% ipython --no-banner

In [1]: import numpy as np

In [2]: from numpy import linalg as LA

In [3]: np.set_printoptions(precision=3, suppress=True, linewidth=160, sign=" ")

In [4]: def tidy(a):
   ...:     return np.round(a, 3) + 0
   ...: 

In [5]: A = np.loadtxt("mat.csv", delimiter=",")

In [6]: print(tidy(A))
[[-0.009 -0.324  0.593  0.815  0.366 -0.591 -0.9   -0.258 -0.379  0.272  0.017 -0.28  -0.052 -0.488  0.12 ]
 [-0.324  0.215  0.233 -0.312  0.201  0.203 -0.144  0.059 -0.158 -0.259  0.124 -0.617 -0.379  0.152  0.333]
 [ 0.593  0.233 -0.398  1.049  0.009 -0.267  0.321  0.143 -0.202 -0.093  0.652  0.064 -0.046  0.127 -0.433]
 [ 0.815 -0.312  1.049  0.38  -0.107  0.146  0.407  0.112  0.578  0.254 -0.17  -0.016 -0.006  0.165 -0.048]
 [ 0.366  0.201  0.009 -0.107 -0.294 -0.131  0.243  0.392 -0.002 -0.162  0.248 -0.223 -0.106 -0.295  0.276]
 [-0.591  0.203 -0.267  0.146 -0.131  0.227 -0.369 -0.288  0.533 -0.586  0.434  0.302  0.073  0.081 -0.906]
 [-0.9   -0.144  0.321  0.407  0.243 -0.369  0.532  0.498  0.694 -0.216 -0.079  0.026 -0.605 -0.333  0.055]
 [-0.258  0.059  0.143  0.112  0.392 -0.288  0.498 -0.303  0.214  0.253  0.542 -0.064  0.194 -0.356 -0.092]
 [-0.379 -0.158 -0.202  0.578 -0.002  0.533  0.694  0.214 -0.667  0.468 -0.061  0.374 -0.734 -0.032  0.124]
 [ 0.272 -0.259 -0.093  0.254 -0.162 -0.586 -0.216  0.253  0.468 -0.312  0.327  0.019  0.344 -0.008 -0.203]
 [ 0.017  0.124  0.652 -0.17   0.248  0.434 -0.079  0.542 -0.061  0.327 -0.5   -0.18   0.366 -0.163 -0.623]
 [-0.28  -0.617  0.064 -0.016 -0.223  0.302  0.026 -0.064  0.374  0.019 -0.18  -0.737  0.293 -0.077 -0.437]
 [-0.052 -0.379 -0.046 -0.006 -0.106  0.073 -0.605  0.194 -0.734  0.344  0.366  0.293  0.256 -0.271 -0.039]
 [-0.488  0.152  0.127  0.165 -0.295  0.081 -0.333 -0.356 -0.032 -0.008 -0.163 -0.077 -0.271 -0.999 -0.101]
 [ 0.12   0.333 -0.433 -0.048  0.276 -0.906  0.055 -0.092  0.124 -0.203 -0.623 -0.437 -0.039 -0.101  0.607]]

In [7]: left, sig, vt = LA.svd(A)

In [8]: print(np.argmax(sig[:-1] / (sig[1:] + 1e-6)) + 1)
12

In [9]: print(tidy(sig))
[ 2.  2.  2.  2.  2.  2.  1.  1.  1.  1.  1.  1.  0.  0.  0.]

In [10]: out = left[:, :12] @ np.diag(sig[:12]) @ vt[:12]

In [11]: print(tidy(LA.norm(A - out, 2)), tidy(sig[12]))
0.0 0.0

In [12]: print(LA.matrix_rank(A, rtol=0.05))
12

In [13]: print(LA.matrix_rank(out))
12

In [14]: m1 = np.load("run16.npy")

In [15]: print(m1)
[[-1  0  0  0  0  0  0  0  0  0  0  0  0  0]
 [ 0  2  0  0  0  0  0  0  0  0  0  0  0  0]
 [ 0  0 -2  0  0  0  0  0  0  0  0  0  0  0]
 [ 0  0  0 -2  0  0  0  0  0  0  0  0  0  0]
 [ 0  0  0  0  2  0  0  0  0  0  0  0  0  0]
 [ 0  0  0  0  0  1  0  0  0  0  0  0  0  0]
 [ 0  0  0  0  0  0  1  0  0  0  0  0  0  0]
 [ 0  0  0  0  0  0  0 -1  0  0  0  0  0  0]
 [ 0  0  0  0  0  0  0  0  1  0  0  0  0  0]
 [ 0  0  0  0  0  0  0  0  0  2  0  0  0  0]
 [ 0  0  0  0  0  0  0  0  0  0 -2  0  0  0]
 [ 0  0  0  0  0  0  0  0  0  0  0  0  0  0]
 [ 0  0  0  0  0  0  0  0  0  0  0  0 -1  0]
 [ 0  0  0  0  0  0  0  0  0  0  0  0  0 -1]]

In [16]: rank = LA.matrix_rank(m1)

In [17]: print(rank)
13

In [18]: null = LA.svd(m1)[2][rank:].T

In [19]: print(null[:, 0] / null[np.abs(null[:, 0]).round(6).argmax(), 0])
[ 0.  0.  0.  0.  0.  0.  0.  0.  0.  0.  0.  1.  0.  0.]

In [20]: print(np.allclose(m1 @ null, 0))
True

In [21]: print(LA.matrix_rank(m1.T @ m1), LA.matrix_rank(m1 @ m1.T))
13 13

In [22]: print(m1 @ null)
[[ 0.]
 [ 0.]
 [ 0.]
 [ 0.]
 [ 0.]
 [ 0.]
 [ 0.]
 [ 0.]
 [ 0.]
 [ 0.]
 [ 0.]
 [ 0.]
 [ 0.]
 [ 0.]]

In [23]: print([int(LA.matrix_rank(m1[:, :j + 1])) for j in range(14)])
[1, 2, 3, 4, 5, 6, 7, 8, 9, 10, 11, 11, 12, 13]

In [24]: print([int(LA.matrix_rank(np.delete(m1, i, axis=0))) for i in range(14)])
[12, 12, 12, 12, 12, 12, 12, 12, 12, 12, 12, 13, 12, 12]

In [25]: print(tidy(LA.svd(m1, compute_uv=False)))
[ 2.  2.  2.  2.  2.  2.  1.  1.  1.  1.  1.  1.  1.  0.]

In [26]: print(tidy(np.sort(LA.eigvals(m1))))
[-2. -2. -2. -1. -1. -1. -1.  0.  1.  1.  1.  2.  2.  2.]

In [27]: print(tidy(LA.det(m1)))
0.0

In [28]: print(np.flatnonzero(LA.matrix_power((m1 != 0) + (m1.T != 0) + np.eye(14), 14)[13]))
[ 13]

In [29]: print(tidy(np.sort(LA.eigvals(m1).real)))
[-2. -2. -2. -1. -1. -1. -1.  0.  1.  1.  1.  2.  2.  2.]

In [30]: M = np.load("data.npy")

In [31]: print(tidy(M))
[[-1.545 -1.618 -0.387  0.104 -0.054  0.675 -1.005  1.406  0.877  0.555 -0.601 -0.308  0.669  0.235 -0.003]
 [ 0.831  0.4   -0.375  0.122  1.234  1.141  0.899 -0.075  0.298  1.041  0.491 -0.902  1.401 -0.261  1.765]
 [-0.968  0.792 -0.285 -0.519 -1.871  0.177  0.444  0.289 -0.826  0.605 -0.174 -1.409  0.795  1.866  0.049]
 [-1.619 -0.365  0.01   0.448  1.366  1.745  0.413 -1.402 -0.012  0.898 -0.421  0.029 -0.016  0.156 -0.115]
 [ 0.164  0.922 -0.515 -0.577 -0.123  2.039 -2.074  0.702 -0.571 -0.815 -0.884 -0.444 -0.845 -0.002 -1.027]
 [ 0.431 -0.574 -2.271  0.782  0.051  0.454  0.361 -0.488 -0.76  -2.937 -0.657 -0.974 -1.018  1.766  0.641]
 [-1.306  1.534 -1.07  -0.05   0.304  0.948 -0.568 -0.5    1.426  0.901  0.824  0.109 -1.915  0.436  1.021]
 [-0.314  0.973 -1.222 -0.091  0.537 -1.106 -0.49   0.503 -0.049  0.921 -1.126 -1.075  0.021 -0.719 -0.928]]

In [32]: rng = np.random.default_rng(16283)

In [33]: out = M + rng.integers(-2, 3, (8, 1)) @ rng.integers(-2, 3, (1, 15))

In [34]: print(tidy(out))
[[-3.545 -1.618  1.613  0.104  0.946 -1.325 -0.005  0.406 -1.123  2.555 -1.601  0.692 -0.331 -1.765 -2.003]
 [-3.169  0.4    3.625  0.122  3.234 -2.859  2.899 -2.075 -3.702  5.041 -1.509  1.098 -0.599 -4.261 -2.235]
 [-0.968  0.792 -0.285 -0.519 -1.871  0.177  0.444  0.289 -0.826  0.605 -0.174 -1.409  0.795  1.866  0.049]
 [ 0.381 -0.365 -1.99   0.448  0.366  3.745 -0.587 -0.402  1.988 -1.102  0.579 -0.971  0.984  2.156  1.885]
 [ 2.164  0.922 -2.515 -0.577 -1.123  4.039 -3.074  1.702  1.429 -2.815  0.116 -1.444  0.155  1.998  0.973]
 [-1.569 -0.574 -0.271  0.782  1.051 -1.546  1.361 -1.488 -2.76  -0.937 -1.657  0.026 -2.018 -0.234 -1.359]
 [ 0.694  1.534 -3.07  -0.05  -0.696  2.948 -1.568  0.5    3.426 -1.099  1.824 -0.891 -0.915  2.436  3.021]
 [-0.314  0.973 -1.222 -0.091  0.537 -1.106 -0.49   0.503 -0.049  0.921 -1.126 -1.075  0.021 -0.719 -0.928]]

In [35]: print(np.abs(out - M).sum(axis=1))
[ 20.  40.   0.  20.  20.  20.  20.   0.]

In [36]: print(tidy(LA.svd(out - M, compute_uv=False)))
[ 17.493   0.      0.      0.      0.      0.      0.      0.   ]

In [37]: print(LA.matrix_rank(out - M, tol=1e-8))
1

In [38]: gram = m1.T @ m1

In [39]: print(tidy(LA.svd(m1, compute_uv=False) ** 2))
[ 4.  4.  4.  4.  4.  4.  1.  1.  1.  1.  1.  1.  1.  0.]

In [40]: out = M / LA.norm(M, axis=1, keepdims=True)

In [41]: gram = out @ out.T

In [42]: print(tidy(LA.norm(out, axis=1)))
[ 1.  1.  1.  1.  1.  1.  1.  1.]

In [43]: print((gram - 2 * np.eye(8)).round(6).argmax(axis=1))
[ 3  3  0  6  5  4  3  4]

In [44]: print(tidy(np.degrees(np.arccos(np.clip(gram[1, 6], -1, 1)))))
83.284

In [45]: print(np.argwhere(np.triu(np.abs(gram) > 0.95, 1)))
[]

In [46]: K = np.loadtxt("arr.csv", delimiter=",")

In [47]: print(K)
[[ 21.   8.  -3.  -7.   1.  -5.   3.   5.   0.  -3. -11.]
 [  8.  16.   4.   1.   8.  -9.  -5.   4.  -1.   3.   4.]
 [ -3.   4.  20.  -2.  10.  -5.   3.   2. -14.  10.   3.]
 [ -7.   1.  -2.  10.   2.   5.  -5.  -1.   1.  -7.   2.]
 [  1.   8.  10.   2.  17.  -3.   2.  -2.  -8.   4.   5.]
 [ -5.  -9.  -5.   5.  -3.  12.  -1.  -4.   1.  -6.  -7.]
 [  3.  -5.   3.  -5.   2.  -1.  17.  -5.  -8.  -3.   2.]
 [  5.   4.   2.  -1.  -2.  -4.  -5.  12.   0.  -3. -11.]
 [  0.  -1. -14.   1.  -8.   1.  -8.   0.  17.  -1.   3.]
 [ -3.   3.  10.  -7.   4.  -6.  -3.  -3.  -1.  20.  10.]
 [-11.   4.   3.   2.   5.  -7.   2. -11.   3.  10.  29.]]

In [48]: evals, evecs = LA.eigh(K)

In [49]: vec = np.array([3, 0, 2, -3, -2, 3, -3, 1, -1, -2, -1])

In [50]: print(vec @ K @ vec)
720.0

In [51]: print(tidy(evecs * np.maximum(evals, 0) @ evecs.T))
[[ 21.   8.  -3.  -7.   1.  -5.   3.   5.   0.  -3. -11.]
 [  8.  16.   4.   1.   8.  -9.  -5.   4.  -1.   3.   4.]
 [ -3.   4.  20.  -2.  10.  -5.   3.   2. -14.  10.   3.]
 [ -7.   1.  -2.  10.   2.   5.  -5.  -1.   1.  -7.   2.]
 [  1.   8.  10.   2.  17.  -3.   2.  -2.  -8.   4.   5.]
 [ -5.  -9.  -5.   5.  -3.  12.  -1.  -4.   1.  -6.  -7.]
 [  3.  -5.   3.  -5.   2.  -1.  17.  -5.  -8.  -3.   2.]
 [  5.   4.   2.  -1.  -2.  -4.  -5.  12.   0.  -3. -11.]
 [  0.  -1. -14.   1.  -8.   1.  -8.   0.  17.  -1.   3.]
 [ -3.   3.  10.  -7.   4.  -6.  -3.  -3.  -1.  20.  10.]
 [-11.   4.   3.   2.   5.  -7.   2. -11.   3.  10.  29.]]

In [52]: print(tidy(evecs * np.abs(evals) @ evecs.T))
[[ 21.   8.  -3.  -7.   1.  -5.   3.   5.   0.  -3. -11.]
 [  8.  16.   4.   1.   8.  -9.  -5.   4.  -1.   3.   4.]
 [ -3.   4.  20.  -2.  10.  -5.   3.   2. -14.  10.   3.]
 [ -7.   1.  -2.  10.   2.   5.  -5.  -1.   1.  -7.   2.]
 [  1.   8.  10.   2.  17.  -3.   2.  -2.  -8.   4.   5.]
 [ -5.  -9.  -5.   5.  -3.  12.  -1.  -4.   1.  -6.  -7.]
 [  3.  -5.   3.  -5.   2.  -1.  17.  -5.  -8.  -3.   2.]
 [  5.   4.   2.  -1.  -2.  -4.  -5.  12.   0.  -3. -11.]
 [  0.  -1. -14.   1.  -8.   1.  -8.   0.  17.  -1.   3.]
 [ -3.   3.  10.  -7.   4.  -6.  -3.  -3.  -1.  20.  10.]
 [-11.   4.   3.   2.   5.  -7.   2. -11.   3.  10.  29.]]

In [53]: mat = np.load("test14.npy")

In [54]: print(tidy(mat))
[[-0.745 -0.18  -0.134 -0.147 -0.361  0.084 -0.333  0.353]
 [ 0.373 -0.059 -0.019 -0.398 -0.529  0.353  0.415  0.35 ]
 [ 0.037 -0.167 -0.371 -0.47   0.479  0.547 -0.218 -0.19 ]
 [-0.335  0.399  0.343 -0.192 -0.258  0.281  0.159 -0.635]
 [ 0.037  0.34  -0.769  0.407 -0.283  0.134  0.032 -0.162]
 [-0.373  0.149 -0.275 -0.28   0.326 -0.332  0.675  0.116]
 [ 0.037 -0.674 -0.202 -0.129 -0.294 -0.343  0.096 -0.523]
 [ 0.224  0.43  -0.135 -0.549 -0.147 -0.495 -0.423 -0.02 ]]

In [55]: vec = np.array([3, 3, 1, 4, 5, 1, 7, 3])

In [56]: y = mat @ vec

In [57]: c, lr = np.zeros(8), 1 / LA.norm(mat, 2) ** 2

In [58]: for i in range(30):
    ...:     c -= lr * mat.T @ (mat @ c - y)
    ...:     if i % 5 == 0: print(i, round(LA.norm(mat @ c - y), 3))
    ...: 
0 0.0
5 0.0
10 0.0
15 0.0
20 0.0
25 0.0

In [59]: print(tidy(LA.cond(mat)))
1.0

In [60]: print(tidy(mat @ mat.T))
[[ 1.  0.  0.  0.  0.  0.  0.  0.]
 [ 0.  1.  0.  0.  0.  0.  0.  0.]
 [ 0.  0.  1.  0.  0.  0.  0.  0.]
 [ 0.  0.  0.  1.  0.  0.  0.  0.]
 [ 0.  0.  0.  0.  1.  0.  0.  0.]
 [ 0.  0.  0.  0.  0.  1.  0.  0.]
 [ 0.  0.  0.  0.  0.  0.  1.  0.]
 [ 0.  0.  0.  0.  0.  0.  0.  1.]]

In [61]: print(tidy(mat[:, 1] @ mat[:, 0]))
0.0

In [62]: print(tidy(LA.pinv(mat)))
[[-0.745  0.373  0.037 -0.335  0.037 -0.373  0.037  0.224]
 [-0.18  -0.059 -0.167  0.399  0.34   0.149 -0.674  0.43 ]
 [-0.134 -0.019 -0.371  0.343 -0.769 -0.275 -0.202 -0.135]
 [-0.147 -0.398 -0.47  -0.192  0.407 -0.28  -0.129 -0.549]
 [-0.361 -0.529  0.479 -0.258 -0.283  0.326 -0.294 -0.147]
 [ 0.084  0.353  0.547  0.281  0.134 -0.332 -0.343 -0.495]
 [-0.333  0.415 -0.218  0.159  0.032  0.675  0.096 -0.423]
 [ 0.353  0.35  -0.19  -0.635 -0.162  0.116 -0.523 -0.02 ]]

In [63]: print(tidy(LA.norm(mat, axis=0)))
[ 1.  1.  1.  1.  1.  1.  1.  1.]

In [64]: print(tidy(LA.svd(mat, compute_uv=False)))
[ 1.  1.  1.  1.  1.  1.  1.  1.]

In [65]: data = np.loadtxt("block9.csv", delimiter=",")

In [66]: print(data)
[[ 0. -2.  1.  1. -1. -2.  2.  2. -2.  2.  0.]
 [ 0.  0.  1. -2.  2. -1.  1.  0.  2. -1.  1.]
 [ 0.  0.  0. -1.  1. -1. -1.  2. -2. -1.  2.]
 [ 0.  0.  0.  0. -1.  1. -2.  1. -1. -2. -1.]
 [ 0.  0.  0.  0.  0. -1. -2.  1.  1. -2. -1.]
 [ 0.  0.  0.  0.  0.  0.  1.  1.  0. -1. -2.]
 [ 0.  0.  0.  0.  0.  0.  0.  0.  2. -2. -1.]
 [ 0.  0.  0.  0.  0.  0.  0.  0. -2.  0.  0.]
 [ 0.  0.  0.  0.  0.  0.  0.  0.  0. -2.  1.]
 [ 0.  0.  0.  0.  0.  0.  0.  0.  0.  0.  0.]
 [ 0.  0.  0.  0.  0.  0.  0.  0.  0.  0.  0.]]

In [67]: left, sig, vt = LA.svd(data)

In [68]: print(np.argmax(sig[:-1] / (sig[1:] + 1e-6)) + 1)
9

In [69]: print(tidy(sig))
[ 6.321  5.033  4.644  3.885  2.104  1.714  1.     0.821  0.094  0.     0.   ]

In [70]: out = left[:, :9] @ np.diag(sig[:9]) @ vt[:9]

In [71]: print(LA.matrix_rank(data, rtol=0.05))
8

In [72]: print(tidy(np.abs(data - out).max()))
0.0

In [73]: print(LA.matrix_rank(out))
9

In [74]: print(tidy(LA.norm(data - out) / LA.norm(data)))
0.0

In [75]: print(tidy(LA.norm(data - out, 2)), sig[9])
0.0 0.0

In [76]: J = np.loadtxt("w.csv", delimiter=",")

In [77]: print(J)
[[ -1.   0.   1.   2.   3.   4.   5.   6.   7.   8.   9.  10.  11.  12.]
 [ 13.  14.  15.  16.  17.  18.  19.  20.  21.  22.  23.  24.  25.  26.]
 [ 27.  28.  29.  30.  31.  32.  33.  34.  35.  36.  37.  38.  39.  40.]
 [ 41.  42.  43.  44.  45.  46.  47.  48.  49.  50.  51.  52.  53.  54.]
 [ 55.  56.  57.  58.  59.  60.  61.  62.  63.  64.  65.  66.  67.  68.]
 [ 69.  70.  71.  72.  73.  74.  75.  76.  77.  78.  79.  80.  81.  82.]
 [ 83.  84.  85.  86.  87.  88.  89.  90.  91.  92.  93.  94.  95.  96.]
 [ 97.  98.  99. 100. 101. 102. 103. 104. 105. 106. 107. 108. 109. 110.]
 [111. 112. 113. 114. 115. 116. 117. 118. 119. 120. 121. 122. 123. 124.]
 [125. 126. 127. 128. 129. 130. 131. 132. 133. 134. 135. 136. 137. 138.]
 [139. 140. 141. 142. 143. 144. 145. 146. 147. 148. 149. 150. 151. 152.]]

In [78]: print(LA.lstsq(J[:-1].T, J[-1])[2])
2

In [79]: print(np.abs(np.diag(LA.qr(J)[1])) > 1e-9)
[ True  True False False False False False False False False False]
